$ python3 -q
>>> import numpy as np
>>> import numpy.linalg as la
>>> np.set_printoptions(precision=2, suppress=True, linewidth=140, sign=" ")
>>> arr = np.load("test2.npy")
>>> print(arr)
[[ 5 -1  3]
 [ 1  5 -2]
 [-1  5  3]]
>>> r0 = np.array([-2, 0, 3])
>>> B = arr + np.outer(r0, np.eye(3)[0])
>>> print(la.matrix_rank(B - arr))
1
>>> print(round(la.det(B) / la.det(arr), 2), round(float(1 + la.solve(arr, r0)[0]), 2))
0.43 0.43
>>> print(B)
[[ 3. -1.  3.]
 [ 1.  5. -2.]
 [ 2.  5.  3.]]
>>> rng = np.random.default_rng(82)
>>> z = rng.permutation(3)
>>> print(z)
[ 1  2  0]
>>> B = arr[z][:, z]
>>> print(np.diag(B))
[ 5  3  5]
>>> print(np.allclose(B, arr))
False
>>> print(round(la.norm(arr), 2))
10.0
>>> print(arr.shape)
(3, 3)
>>> print(la.matrix_rank(arr))
3
>>> print(arr.sum(axis=0))
[ 5  9  4]
>>> print(arr.mean(axis=0))
[ 1.67  3.    1.33]
>>> print(np.diff(arr, axis=0))
[[-4  6 -5]
 [-2  0  5]]
>>> print(arr - arr[0])
[[ 0  0  0]
 [-4  6 -5]
 [-6  6  0]]
>>> print(la.svd(arr, compute_uv=False))
[ 7.21  5.86  3.69]
>>> print(round(float(la.det(2 * arr)), 2), round(la.det(arr), 2))
1248.0 156.0
>>> print(la.eigvals(arr))
[ 5.69+0.j    3.65+3.75j  3.65-3.75j]
>>> B = arr / la.norm(arr, axis=1, keepdims=True)
>>> G = B @ B.T
>>> print(G[0])
[ 1.   -0.19 -0.03]
>>> print((np.abs(G) > 0.9).astype(int))
[[ 1  0  0]
 [ 0  1  0]
 [ 0  0  1]]
>>> print(G)
[[ 1.   -0.19 -0.03]
 [-0.19  1.    0.56]
 [-0.03  0.56  1.  ]]
>>> X = np.array([[1, 0, 0, 0, 0, 0],
...     [0, 2, 0, 0, 0, 0],
...     [0, 0, 1, 0, 0, 0],
...     [0, 0, 0, 2, 0, 0],
...     [0, 0, 0, 0, 1, 0],
...     [0, 0, 0, 0, 0, 0]])
>>> U, sigma, vt = la.svd(X)
>>> print(sigma)
[ 2.  2.  1.  1.  1.  0.]
>>> print(np.argmax(sigma[:-1] / (sigma[1:] + 1e-6)) + 1)
5
>>> B = U[:, :5] @ np.diag(sigma[:5]) @ vt[:5]
>>> print(round(float(la.norm(X - B, 2)), 2), sigma[5])
0.0 0.0
>>> print(B)
[[ 1.  0.  0.  0.  0.  0.]
 [ 0.  2.  0.  0.  0.  0.]
 [ 0.  0.  1.  0.  0.  0.]
 [ 0.  0.  0.  2.  0.  0.]
 [ 0.  0.  0.  0.  1.  0.]
 [ 0.  0.  0.  0.  0.  0.]]
>>> print(la.matrix_rank(B))
5
>>> vals, V = la.eigh(B)
>>> print(V.T @ V)
[[ 1.  0.  0.  0.  0.  0.]
 [ 0.  1.  0.  0.  0.  0.]
 [ 0.  0.  1.  0.  0.  0.]
 [ 0.  0.  0.  1.  0.  0.]
 [ 0.  0.  0.  0.  1.  0.]
 [ 0.  0.  0.  0.  0.  1.]]
>>> print(V @ np.diag(vals) @ V.T)
[[ 1.  0.  0.  0.  0.  0.]
 [ 0.  2.  0.  0.  0.  0.]
 [ 0.  0.  1.  0.  0.  0.]
 [ 0.  0.  0.  2.  0.  0.]
 [ 0.  0.  0.  0.  1.  0.]
 [ 0.  0.  0.  0.  0.  0.]]
>>> print(V.T @ B @ V)
[[ 0.  0.  0.  0.  0.  0.]
 [ 0.  1.  0.  0.  0.  0.]
 [ 0.  0.  1.  0.  0.  0.]
 [ 0.  0.  0.  1.  0.  0.]
 [ 0.  0.  0.  0.  2.  0.]
 [ 0.  0.  0.  0.  0.  2.]]
>>> print(vals)
[ 0.  1.  1.  1.  2.  2.]
